>>> import numpy as np
>>> import numpy.linalg as la
>>> np.set_printoptions(precision=2, suppress=True, linewidth=200, floatmode="fixed")
>>> def tidy(a):
...     return np.round(a, 2) + 0
... 
>>> feats = np.array([[0.05, 3.0, 2.0, -1.0, -3.0, -3.0],
...     [0.0, -1.95, 3.0, -3.0, 2.0, -1.0],
...     [-1.0, -3.0, 0.05, 0.0, -1.0, -1.0],
...     [-1.0, 3.0, 0.0, 1.05, -3.0, -1.0],
...     [3.0, 1.0, -3.0, -2.0, 1.05, 0.0],
...     [0.0, 3.0, 2.0, -1.0, -3.0, -2.95]])
>>> print(feats)
[[ 0.05  3.00  2.00 -1.00 -3.00 -3.00]
 [ 0.00 -1.95  3.00 -3.00  2.00 -1.00]
 [-1.00 -3.00  0.05  0.00 -1.00 -1.00]
 [-1.00  3.00  0.00  1.05 -3.00 -1.00]
 [ 3.00  1.00 -3.00 -2.00  1.05  0.00]
 [ 0.00  3.00  2.00 -1.00 -3.00 -2.95]]
>>> rng = np.random.default_rng(589043)
>>> lab = rng.permutation(6)
>>> print(lab)
[1 5 4 0 2 3]
>>> A2 = feats[lab][:, lab]
>>> print(tidy(la.det(A2)), tidy(la.det(feats[lab])))
-5.2 -5.2
>>> print(np.diag(A2))
[-1.95 -2.95  1.05  0.05  0.05  1.05]
>>> U, sv, Vh = la.svd(feats)
>>> print(np.argmax(sv[:-1] / (sv[1:] + 1e-6)) + 1)
5
>>> print(tidy(sv))
[8.93 5.92 5.03 2.72 0.54 0.01]
>>> A2 = U[:, :5] @ np.diag(sv[:5]) @ Vh[:5]
>>> print(la.matrix_rank(feats, rtol=0.05))
5
>>> print(tidy(la.norm(feats - A2, 2)), tidy(sv[5]))
0.01 0.01
>>> print(tidy(A2))
[[ 0.05  3.00  2.00 -1.00 -3.01 -2.99]
 [ 0.00 -1.95  3.00 -3.00  2.00 -1.00]
 [-1.00 -3.00  0.05  0.00 -1.00 -1.00]
 [-1.00  3.00  0.00  1.05 -3.00 -1.00]
 [ 3.00  1.00 -3.00 -2.00  1.05  0.00]
 [ 0.00  3.00  2.00 -1.00 -2.99 -2.96]]
>>> print(tidy(np.abs(feats - A2).max()))
0.01
>>> r = la.matrix_rank(A2)
>>> print(r)
5
>>> ns = la.svd(A2)[2][r:].T
>>> print([int(la.matrix_rank(A2[:i])) for i in range(1, len(A2) + 1)])
[1, 2, 3, 4, 5, 5]
>>> print(tidy(ns[:, 0] / ns[np.abs(ns[:, 0]).round(6).argmax(), 0]))
[ 0.45 -0.20  0.35 -0.40 -0.82  1.00]
>>> print(tidy(A2 @ ns))
[[0.00]
 [0.00]
 [0.00]
 [0.00]
 [0.00]
 [0.00]]
>>> print([int(la.matrix_rank(np.delete(A2, i, axis=0))) for i in range(6)])
[5, 5, 5, 5, 5, 5]
>>> lab = rng.permutation(6)
>>> A2 = feats[:, lab] * rng.choice([-1, 1], 6)
>>> print(A2)
[[ 3.00 -3.00  2.00  0.05  1.00 -3.00]
 [ 1.00  1.95  3.00  0.00  3.00  2.00]
 [ 1.00  3.00  0.05 -1.00 -0.00 -1.00]
 [ 1.00 -3.00  0.00 -1.00 -1.05 -3.00]
 [-0.00 -1.00 -3.00  3.00  2.00  1.05]
 [ 2.95 -3.00  2.00  0.00  1.00 -3.00]]
>>> U, _, Vh = la.svd(feats.T @ A2)
>>> print(tidy(U @ Vh))
[[ 0.00  0.00  0.00  1.00  0.00  0.00]
 [ 0.00 -1.00  0.00  0.00  0.00  0.00]
 [ 0.00  0.00  1.00  0.00  0.00  0.00]
 [ 0.00  0.00  0.00  0.00 -1.00  0.00]
 [ 0.00  0.00  0.00  0.00  0.00  1.00]
 [-1.00  0.00  0.00  0.00  0.00  0.00]]
>>> print(tidy(la.lstsq(feats, A2)[0]))
[[ 0.00  0.00  0.00  1.00  0.00  0.00]
 [ 0.00 -1.00  0.00  0.00  0.00  0.00]
 [ 0.00  0.00  1.00  0.00  0.00  0.00]
 [ 0.00  0.00  0.00  0.00 -1.00  0.00]
 [ 0.00  0.00  0.00  0.00  0.00  1.00]
 [-1.00  0.00  0.00  0.00  0.00  0.00]]
>>> A2 = np.array([[2, -2, -2, 1, 1],
...     [-1, 1, 0, -1, -2],
...     [0, 1, 2, 1, 2],
...     [-1, 2, 1, -1, 2],
...     [-1, 2, 0, 0, 1]])
>>> A2[-1] = A2[0]
>>> m1 = A2 + 0.05 * np.eye(5)
>>> print(m1)
[[ 2.05 -2.00 -2.00  1.00  1.00]
 [-1.00  1.05  0.00 -1.00 -2.00]
 [ 0.00  1.00  2.05  1.00  2.00]
 [-1.00  2.00  1.00 -0.95  2.00]
 [ 2.00 -2.00 -2.00  1.00  1.05]]
>>> lab = rng.permutation(5)
>>> A2 = m1[:, lab] * rng.choice([-1, 1], 5)
>>> print(A2)
[[ 1.00 -1.00  2.00 -2.05 -2.00]
 [-1.00  2.00 -1.05  1.00  0.00]
 [ 1.00 -2.00 -1.00 -0.00  2.05]
 [-0.95 -2.00 -2.00  1.00  1.00]
 [ 1.00 -1.05  2.00 -2.00 -2.00]]
>>> U, _, Vh = la.svd(m1.T @ A2)
>>> print(tidy(U @ Vh))
[[ 0.00  0.00  0.00 -1.00  0.00]
 [ 0.00  0.00 -1.00  0.00  0.00]
 [ 0.00  0.00  0.00  0.00  1.00]
 [ 1.00  0.00  0.00  0.00  0.00]
 [ 0.00 -1.00  0.00  0.00  0.00]]
>>> blk = np.stack([A2, 5 * A2, A2[::-1]])
>>> print(la.matrix_rank(blk))
[5 5 5]
>>> print(blk.shape)
(3, 5, 5)
>>> print(tidy(np.einsum("bij,cij->bc", blk, blk)))
[[  56.51  282.56   38.60]
 [ 282.56 1412.81  193.01]
 [  38.60  193.01   56.51]]
>>> print(tidy(la.norm(blk, axis=(1, 2))))
[ 7.52 37.59  7.52]
>>> print(tidy(la.det(blk)))
[   -0.47 -1459.67    -0.47]
>>> t = np.radians(15)
>>> r_ = np.eye(5)
>>> r_[3, 3] = r_[0, 0] = np.cos(t)
>>> r_[3, 0], r_[0, 3] = -np.sin(t), np.sin(t)
>>> print(tidy(r_))
[[ 0.97  0.00  0.00  0.26  0.00]
 [ 0.00  1.00  0.00  0.00  0.00]
 [ 0.00  0.00  1.00  0.00  0.00]
 [-0.26  0.00  0.00  0.97  0.00]
 [ 0.00  0.00  0.00  0.00  1.00]]
>>> A2 = m1 @ r_.T
>>> print(tidy(A2))
[[ 2.24 -2.00 -2.00  0.44  1.00]
 [-1.22  1.05  0.00 -0.71 -2.00]
 [ 0.26  1.00  2.05  0.97  2.00]
 [-1.21  2.00  1.00 -0.66  2.00]
 [ 2.19 -2.00 -2.00  0.45  1.05]]
>>> print(tidy(np.abs(A2 - m1).max(axis=0)))
[0.26 0.00 0.00 0.56 0.00]
